$ python3 -q
>>> import numpy as np
>>> import numpy.linalg as la
>>> np.set_printoptions(precision=3, suppress=True, linewidth=100)
>>> rd = lambda a: np.round(a, 3) + 0
>>> J = np.loadtxt("sample18.csv", delimiter=",")
>>> J
array([[ 23.294, -18.416, -13.741],
       [ 22.74 , -16.961, -14.324],
       [-15.495,  -4.753,  21.76 ],
       [ 23.506, -18.408, -14.077],
       [-29.882, -26.453,  -9.68 ],
       [ 24.006, -18.193, -15.492],
       [-30.274, -24.477, -10.51 ],
       [-29.954, -27.864, -11.498],
       [-29.341, -23.683, -13.449],
       [ 24.65 , -18.64 , -13.458],
       [ 23.141, -19.203, -14.804],
       [-29.793, -24.796, -12.487],
       [-29.045, -26.064, -13.401],
       [-31.348, -25.802, -11.31 ]])
>>> Xs = J - J.mean(axis=0)
>>> vecs = la.svd(Xs)[2][:2]
>>> A2 = Xs - Xs @ vecs.T @ vecs
>>> rd(np.diag(vecs.T @ vecs))
array([0.98 , 0.247, 0.773])
>>> rd(A2.std(axis=0))
array([0.158, 0.971, 0.533])
>>> Z = J[[3, 10]].astype(float)
>>> for _ in range(6):
...     lab = la.norm(J[:, None] - Z, axis=-1).argmin(axis=1)
...     Z = np.array([J[lab == j].mean(axis=0) for j in range(2)])
... 
>>> lab
array([0, 0, 1, 0, 1, 0, 1, 1, 1, 0, 0, 1, 1, 1])
>>> print(rd(Z[1] - Z[0]))
[-51.698  -4.683   6.744]
>>> dist = la.norm(J[:, None] - J[None], axis=-1)
>>> la.matrix_rank(dist ** 2)
np.int64(5)
>>> dist[5].round(6).argsort(kind="stable")[:4]
array([ 5, 10,  3,  0])
>>> np.flatnonzero(dist[5] < dist.mean() / 2)
array([ 0,  1,  3,  5,  9, 10])
>>> M = np.array([[0, 0, 1, 0, 0],
...     [0, 2, 1, 1, 0],
...     [0, 2, 0, 0, 2],
...     [1, 0, 1, 2, 2],
...     [1, 2, 0, 2, 2]])
>>> M
array([[0, 0, 1, 0, 0],
       [0, 2, 1, 1, 0],
       [0, 2, 0, 0, 2],
       [1, 0, 1, 2, 2],
       [1, 2, 0, 2, 2]])
>>> q, vecs = la.qr(M[:, :4])[0], la.qr(M[:, 4:])[0]
>>> sigma = la.svd(q.T @ vecs, compute_uv=False)
>>> print(rd(la.norm(q @ q.T - vecs @ vecs.T, 2)))
1.0
>>> rd(sigma)
array([0.957])
>>> print((sigma > 0.9).sum())
1
>>> T = np.stack([M, 2 * M, M[::-1]])
>>> la.matrix_rank(T)
array([5, 5, 5])
>>> T.shape
(3, 5, 5)
>>> np.einsum("bij,cij->bc", T, T)
array([[ 38,  76,  14],
       [ 76, 152,  28],
       [ 14,  28,  38]])
>>> x = np.array([9, -6, 8, -6, 3])
>>> M @ np.eye(5)[2]
array([1., 1., 0., 1., 0.])
>>> np.einsum("ij,j->i", M, x)
array([  8, -10,  -6,  11,  -9])
>>> M @ (2 * x)
array([ 16, -20, -12,  22, -18])
>>> M @ x
array([  8, -10,  -6,  11,  -9])
>>> np.sign((M @ x).round(6))
array([ 1, -1, -1,  1, -1])
>>> A2 = np.c_[J[:, :1] @ np.array([[2]]), np.array([-1, 1, 2, -1, -2, 0, 0, 1, -2, 2, 1, 1, -1, 1])]
>>> A2
array([[ 46.588,  -1.   ],
       [ 45.48 ,   1.   ],
       [-30.99 ,   2.   ],
       [ 47.012,  -1.   ],
       [-59.764,  -2.   ],
       [ 48.012,   0.   ],
       [-60.548,   0.   ],
       [-59.908,   1.   ],
       [-58.682,  -2.   ],
       [ 49.3  ,   2.   ],
       [ 46.282,   1.   ],
       [-59.586,   1.   ],
       [-58.09 ,  -1.   ],
       [-62.696,   1.   ]])
>>> rd(la.norm(la.qr(J)[0].T @ A2, axis=0) ** 2 / ((A2 ** 2).sum(axis=0) + 1e-12))
array([1.   , 0.231])
>>> print(rd(la.lstsq(J, A2[:, 0])[0]))
[2. 0. 0.]
>>> la.matrix_rank(np.c_[J, A2])
np.int64(4)
>>> rng = np.random.default_rng(4749)
>>> A2 = M + rng.integers(-2, 3, (5, 4)) @ rng.integers(-2, 3, (4, 5))
>>> print(A2)
[[-10   0  -3  -2   4]
 [ -4   0  -2  -3   3]
 [  6  -2   5   8   5]
 [ -3  -2  -4   2   7]
 [ -2   1  -2  -6   2]]
>>> np.abs(A2 - M).sum(axis=1)
array([20, 16, 26, 16, 14])
>>> m1 = np.loadtxt("data.csv", delimiter=",")
>>> print(m1)
[[0. 1. 0. 1. 0.]
 [2. 1. 0. 0. 1.]
 [1. 1. 2. 0. 2.]
 [1. 2. 2. 2. 1.]
 [2. 2. 2. 0. 0.]]
>>> (m1 + m1.T) / 2
array([[0. , 1.5, 0.5, 1. , 1. ],
       [1.5, 1. , 0.5, 1. , 1.5],
       [0.5, 0.5, 2. , 1. , 2. ],
       [1. , 1. , 1. , 2. , 0.5],
       [1. , 1.5, 2. , 0.5, 0. ]])
>>> np.allclose(m1 @ m1.T, m1.T @ m1)
False
>>> assert m1 == m1.T
Traceback (most recent call last):
  File "<python-input-49>", line 1, in <module>
    assert m1 == m1.T
           ^^^^^^^^^^
ValueError: The truth value of an array with more than one element is ambiguous. Use a.any() or a.all()
>>> m1[:, 5]
Traceback (most recent call last):
  File "<python-input-50>", line 1, in <module>
    m1[:, 5]
    ~~^^^^^^
IndexError: index 5 is out of bounds for axis 1 with size 5
>>> m1[5]
Traceback (most recent call last):
  File "<python-input-51>", line 1, in <module>
    m1[5]
    ~~^^^
IndexError: index 5 is out of bounds for axis 0 with size 5
>>> np.count_nonzero(m1)
np.int64(17)
>>> m1.shape
(5, 5)
>>> rd(la.norm(m1))
np.float64(6.633)
>>> m1.sum(axis=1)
array([2., 4., 6., 8., 6.])
>>> la.rank(m1)
Traceback (most recent call last):
  File "<python-input-56>", line 1, in <module>
    la.rank(m1)
    ^^^^^^^
AttributeError: module 'numpy.linalg' has no attribute 'rank'
>>> A2 = np.array([[2, 2], [1, 1]])
>>> Z = np.kron(A2, m1)
>>> rd(la.norm(Z, 2)), rd(la.norm(A2, 2) * la.norm(m1, 2))
(np.float64(18.413), np.float64(18.413))
>>> Xs = J - J.mean(axis=0)
>>> Uu, sigma, Vh = la.svd(Xs, full_matrices=False)
>>> print(np.abs(Uu[:, 0]).argmax())
9
>>> rd(sigma)
array([97.696, 37.597,  4.186])
>>> print(rd(Vh[0] * np.sign(Vh[0, np.abs(Vh[0]).argmax()])))
[ 0.99   0.115 -0.085]
>>> x = np.array([0, 0, 0, 2, 3])
>>> target = m1 @ x
>>> coef, lr = np.zeros(5), 1 / la.norm(m1, 2) ** 2
>>> for i in range(50):
...     coef -= lr * m1.T @ (m1 @ coef - target)
...     if i % 10 == 0: print(i, round(la.norm(m1 @ coef - target), 3))
... 
0 4.98
10 2.16
20 1.031
30 0.524
40 0.285
>>> rd(coef)
array([-0.149,  0.206, -0.001,  1.842,  2.983])
>>> A = np.array([[0, 0, 0, 0, 1],
...     [1, 0, 0, 0, 0],
...     [0, 0, 0, 1, 0],
...     [0, 0, 1, 0, 0],
...     [0, 1, 0, 0, 0]])
>>> x = np.array([0, -2, 1, -2, 1])
>>> target = A @ x
>>> coef, lr = np.zeros(5), 1 / la.norm(A, 2) ** 2
>>> for i in range(6):
...     coef -= lr * A.T @ (A @ coef - target)
...     if i % 1 == 0: print(i, round(la.norm(A @ coef - target), 3))
... 
0 0.0
1 0.0
2 0.0
3 0.0
4 0.0
5 0.0
>>> coef
array([ 0., -2.,  1., -2.,  1.])
>>> rd(la.cond(A))
np.float64(1.0)
>>> E = np.load("test10.npy")
>>> E
array([[ 0.787, -1.842, -1.343, -0.348],
       [ 0.19 , -0.564, -1.679, -2.736],
       [-0.121, -0.983,  0.124, -1.806],
       [-1.805, -0.2  ,  1.965, -2.293],
       [ 0.125,  0.803,  0.661,  0.986],
       [-0.252, -1.288,  0.271,  0.672],
       [-0.341,  0.743,  0.798,  1.156],
       [ 0.548, -2.382, -1.035, -0.048],
       [-0.217, -0.476, -0.372,  1.005],
       [-1.473,  1.283,  1.547, -3.657],
       [ 0.31 , -0.16 ,  0.274,  1.17 ],
       [ 0.67 ,  3.657, -0.885,  2.185],
       [-0.698,  2.389,  0.533, -2.096],
       [-0.721, -1.106, -0.099, -0.759],
       [ 2.644,  0.36 , -2.007,  7.005],
       [-0.053,  1.561, -0.477, -0.752],
       [ 1.198, -1.769, -0.553,  2.116],
       [ 0.406,  0.413, -1.476,  0.551],
       [ 3.752, -0.809, -3.956,  8.643],
       [-0.185,  0.846,  0.218,  0.111],
       [ 1.493,  0.526, -0.867,  2.87 ],
       [-0.976,  1.431,  1.858, -1.648],
       [-0.861, -0.396,  0.531, -2.814]])
>>> lab = rng.permutation(4)
>>> A2 = E[:, lab] * rng.choice([-1, 1], 4)
>>> A2
array([[ 0.348, -1.343, -1.842,  0.787],
       [ 2.736, -1.679, -0.564,  0.19 ],
       [ 1.806,  0.124, -0.983, -0.121],
       [ 2.293,  1.965, -0.2  , -1.805],
       [-0.986,  0.661,  0.803,  0.125],
       [-0.672,  0.271, -1.288, -0.252],
       [-1.156,  0.798,  0.743, -0.341],
       [ 0.048, -1.035, -2.382,  0.548],
       [-1.005, -0.372, -0.476, -0.217],
       [ 3.657,  1.547,  1.283, -1.473],
       [-1.17 ,  0.274, -0.16 ,  0.31 ],
       [-2.185, -0.885,  3.657,  0.67 ],
       [ 2.096,  0.533,  2.389, -0.698],
       [ 0.759, -0.099, -1.106, -0.721],
       [-7.005, -2.007,  0.36 ,  2.644],
       [ 0.752, -0.477,  1.561, -0.053],
       [-2.116, -0.553, -1.769,  1.198],
       [-0.551, -1.476,  0.413,  0.406],
       [-8.643, -3.956, -0.809,  3.752],
       [-0.111,  0.218,  0.846, -0.185],
       [-2.87 , -0.867,  0.526,  1.493],
       [ 1.648,  1.858,  1.431, -0.976],
       [ 2.814,  0.531, -0.396, -0.861]])
>>> Uu, _, Vh = la.svd(E.T @ A2)
>>> lab
array([3, 2, 1, 0])
>>> rd(Uu @ Vh)
array([[ 0.,  0.,  0.,  1.],
       [ 0.,  0.,  1.,  0.],
       [ 0.,  1.,  0.,  0.],
       [-1.,  0.,  0.,  0.]])
>>> lab = E[:, 2] > np.median(E[:, 2])
>>> f = E[lab].mean(axis=0) - E[~lab].mean(axis=0)
>>> ((E - E.mean(axis=0)) @ f > 0).astype(int)
array([0, 1, 1, 1, 1, 1, 1, 0, 0, 1, 0, 0, 1, 1, 0, 1, 0, 0, 0, 1, 0, 1, 1])
>>> rd((((E - E.mean(axis=0)) @ f > 0) == lab).mean())
np.float64(0.826)
>>> np.argsort(-np.abs(f).round(6), kind="stable")
array([3, 2, 0, 1])
>>> gram = E.T @ E
>>> print(rd(la.svd(E, compute_uv=False) ** 2))
[247.203  47.56   17.38    1.557]
>>> (E @ E.T).shape
(23, 23)
>>> np.allclose(gram, gram.T)
True
>>> la.matrix_rank(gram)
np.int64(4)
>>> rd(np.diag(gram))
array([ 34.821,  45.167,  41.325, 192.387])
>>> feats = -3 * np.eye(4) + np.ones((4, 4))
>>> feats
array([[-2.,  1.,  1.,  1.],
       [ 1., -2.,  1.,  1.],
       [ 1.,  1., -2.,  1.],
       [ 1.,  1.,  1., -2.]])
>>> x = np.array([-1, 0, -1, 0])
>>> target = feats @ x
>>> print(target)
[ 1. -2.  1. -2.]
>>> rd(la.solve(feats, feats[:, 1]))
array([0., 1., 0., 0.])
>>> rd(la.solve(feats, target + feats[:, 2]))
array([-1.,  0.,  0.,  0.])
